$ python3 -q
>>> import numpy as np
>>> from numpy import linalg as LA
>>> np.set_printoptions(precision=2, suppress=True, linewidth=160)
>>> A2 = np.array([[3, -5, -3], [7, 6, 0], [8, -5, 5], [-1, -9, 1]])
>>> arr = A2.T @ A2
>>> arr
array([[123,  -4,  30],
       [ -4, 167, -19],
       [ 30, -19,  35]])
>>> Q, r_ = LA.qr(arr)
>>> np.abs(np.diag(r_))
array([126.67, 167.57,  24.89])
>>> round(float(abs(r_[0, 0])), 2), np.round(LA.norm(arr[:, 0]), 2)
(126.67, np.float64(126.67))
>>> np.trace(Q @ Q.T)
np.float64(3.0)
>>> blk = np.stack([arr, -1 * arr, arr[::-1]])
>>> blk.shape
(3, 3, 3)
>>> LA.norm(blk, axis=(1, 2))
array([216.33, 216.33, 216.33])
>>> LA.matrix_rank(blk.reshape(3, -1))
np.int64(2)
>>> r0 = np.array([1, -4, -7])
>>> A2 = arr + np.outer(r0, np.eye(3)[1])
>>> round(float(LA.det(A2) / LA.det(arr)), 2), np.round(1 + LA.solve(arr, r0)[1], 2)
(0.94, np.float64(0.94))
>>> LA.matrix_rank(LA.inv(A2) - LA.inv(arr), tol=1e-8)
np.int64(1)
>>> E = np.loadtxt("out9.csv", delimiter=",")
>>> E
array([[ -0.61,  30.28,   3.79,  -7.12,   1.59],
       [  6.  ,  -2.37,  -3.22,   5.61,  -4.01],
       [ -2.22,  -5.76,   0.39,  -0.6 ,   1.25],
       [  7.59, -16.39,  -5.56,  10.02,  -5.61],
       [  9.84, -10.64,  -6.  ,  10.59,  -6.78],
       [ 10.72, -31.  ,  -8.8 ,  15.82,  -8.18],
       [  2.98,  -1.15,  -1.59,   2.86,  -2.01],
       [ -3.6 , -18.58,  -0.42,   1.  ,   1.61],
       [  4.69, -28.61,  -5.61,  10.19,  -4.22],
       [  8.85, -26.89,  -7.39,  13.27,  -6.77],
       [-14.68,  15.89,   8.98, -15.91,  10.17],
       [  4.09,   1.73,  -1.79,   3.05,  -2.61],
       [ -7.87,   6.5 ,   4.59,  -8.13,   5.42],
       [ -8.81,  26.9 ,   7.38, -13.29,   6.81],
       [ -1.91,   4.1 ,   1.36,  -2.48,   1.42],
       [ -4.7 , -21.49,  -0.2 ,   0.73,   2.17],
       [-14.33,  12.39,   8.4 , -14.77,   9.82]])
>>> L = LA.cholesky(arr)
>>> L
array([[11.09,  0.  ,  0.  ],
       [-0.36, 12.92,  0.  ],
       [ 2.71, -1.4 ,  5.07]])
>>> arr / np.sqrt(np.outer(np.diag(arr), np.diag(arr)))
array([[ 1.  , -0.03,  0.46],
       [-0.03,  1.  , -0.25],
       [ 0.46, -0.25,  1.  ]])
